% python3 -q
>>> import numpy as np
>>> np.set_printoptions(suppress=True, linewidth=120)
>>> def rnd(a):
...     return np.round(a, 3) + 0
... 
>>> arr = np.load("x.npy")
>>> arr
array([[1.   , 0.9  , 0.81 , 0.729],
       [0.9  , 1.   , 0.9  , 0.81 ],
       [0.81 , 0.9  , 1.   , 0.9  ],
       [0.729, 0.81 , 0.9  , 1.   ]])
>>> A2 = np.linalg.inv(arr)
>>> rnd(np.linalg.det(arr) * A2)
array([[ 0.036, -0.032,  0.   ,  0.   ],
       [-0.032,  0.065, -0.032,  0.   ],
       [ 0.   , -0.032,  0.065, -0.032],
       [ 0.   ,  0.   , -0.032,  0.036]])
>>> np.allclose(A2, arr.T)
False
>>> (np.abs(A2) > 1e-9).astype(int)
array([[1, 1, 0, 0],
       [1, 1, 1, 0],
       [0, 1, 1, 1],
       [0, 0, 1, 1]])
>>> F = np.load("mat.npy")
>>> F
array([[  0.246,   4.014,  -2.876,   4.024,  -1.422,   2.94 ,   1.84 ,   1.096],
       [ -0.262,  -0.297,   9.277,  -3.022,  -1.139,  -5.052,   4.251,  -2.872],
       [ -0.407,  -7.052,  -9.437,  -4.113,   0.686,   3.287,  -8.24 ,   3.748],
       [  1.263,   8.013, -12.146,  10.473,   0.685,   9.729,  -0.215,   4.061],
       [ -1.099,  -5.884,   1.323,  -4.109,  -1.695,  -1.682,  -5.223,  -0.601],
       [  0.492,  -2.755,  -2.379,  -1.782,   1.205,   2.968,  -3.712,   2.665],
       [ -2.806, -11.81 ,  11.464, -11.88 ,  -3.706, -10.391,  -4.671,  -4.585],
       [ -0.899,  -1.095,   7.027,  -2.312,  -1.914,  -4.743,   1.899,  -3.046],
       [ -0.448,  -0.233,   3.479,   1.265,  -2.606,  -1.29 ,  -1.063,  -1.594],
       [  0.123,  -0.894,   6.193,  -1.606,  -0.506,  -2.67 ,   1.074,  -1.569],
       [  0.163,   3.644,  -4.518,   5.405,  -0.435,   3.591,  -0.432,   0.741]])
>>> r0, v = F[3], F[4]
>>> rnd(r0 @ r0)
np.float64(434.673)
>>> rnd(r0 @ v)
np.float64(-126.482)
>>> p = (r0 @ v) / (r0 @ r0) * r0
>>> rnd(p)
array([-0.368, -2.332,  3.534, -3.047, -0.199, -2.831,  0.063, -1.182])
>>> np.linalg.matrix_rank(np.outer(r0, v))
np.int64(1)
>>> rnd(v - p)
array([-0.731, -3.552, -2.211, -1.062, -1.496,  1.149, -5.286,  0.581])
>>> rng = np.random.default_rng(951195)
>>> A2 = F + rng.integers(-2, 3, (11, 5)) @ rng.integers(-2, 3, (5, 8))
>>> rnd(A2)
array([[ -2.754,   6.014,  -1.876,  -2.976,   2.578,   6.94 ,   5.84 ,   6.096],
       [ -2.262,  -3.297,  11.277,   1.978,   1.861,  -8.052,   6.251,  -3.872],
       [ -0.407,  -6.052, -12.437,  -0.113,   0.686,   5.287,  -9.24 ,  -3.252],
       [  4.263,  -0.987,  -9.146,  11.473,  -0.315,  15.729,   0.785,   5.061],
       [  0.901, -11.884,   2.323,   0.891,  -2.695,  -1.682,  -6.223,  -1.601],
       [ -6.508,  -1.755,  -1.379,   0.218,  10.205,   1.968,   2.288,   2.665],
       [ -3.806, -15.81 ,  18.464, -16.88 ,  -1.706,  -6.391,   1.329,  -1.585],
       [  3.101,  -0.095,   8.027,  -7.312,  -7.914,  -8.743,  -2.101,   3.954],
       [  1.552,   5.767,  -0.521,  -1.735,  -6.606,   1.71 ,  -4.063,  -6.594],
       [ -2.877,  -2.894,   7.193,   5.394,   3.494,  -6.67 ,   3.074,  -4.569],
       [ -2.837,   2.644,  -3.518,   4.405,   4.565,  16.591,   6.568,  -9.259]])
>>> rnd(A2 - F)
array([[ -3.,   2.,   1.,  -7.,   4.,   4.,   4.,   5.],
       [ -2.,  -3.,   2.,   5.,   3.,  -3.,   2.,  -1.],
       [  0.,   1.,  -3.,   4.,   0.,   2.,  -1.,  -7.],
       [  3.,  -9.,   3.,   1.,  -1.,   6.,   1.,   1.],
       [  2.,  -6.,   1.,   5.,  -1.,   0.,  -1.,  -1.],
       [ -7.,   1.,   1.,   2.,   9.,  -1.,   6.,   0.],
       [ -1.,  -4.,   7.,  -5.,   2.,   4.,   6.,   3.],
       [  4.,   1.,   1.,  -5.,  -6.,  -4.,  -4.,   7.],
       [  2.,   6.,  -4.,  -3.,  -4.,   3.,  -3.,  -5.],
       [ -3.,  -2.,   1.,   7.,   4.,  -4.,   2.,  -3.],
       [ -3.,  -1.,   1.,  -1.,   5.,  13.,   7., -10.]])
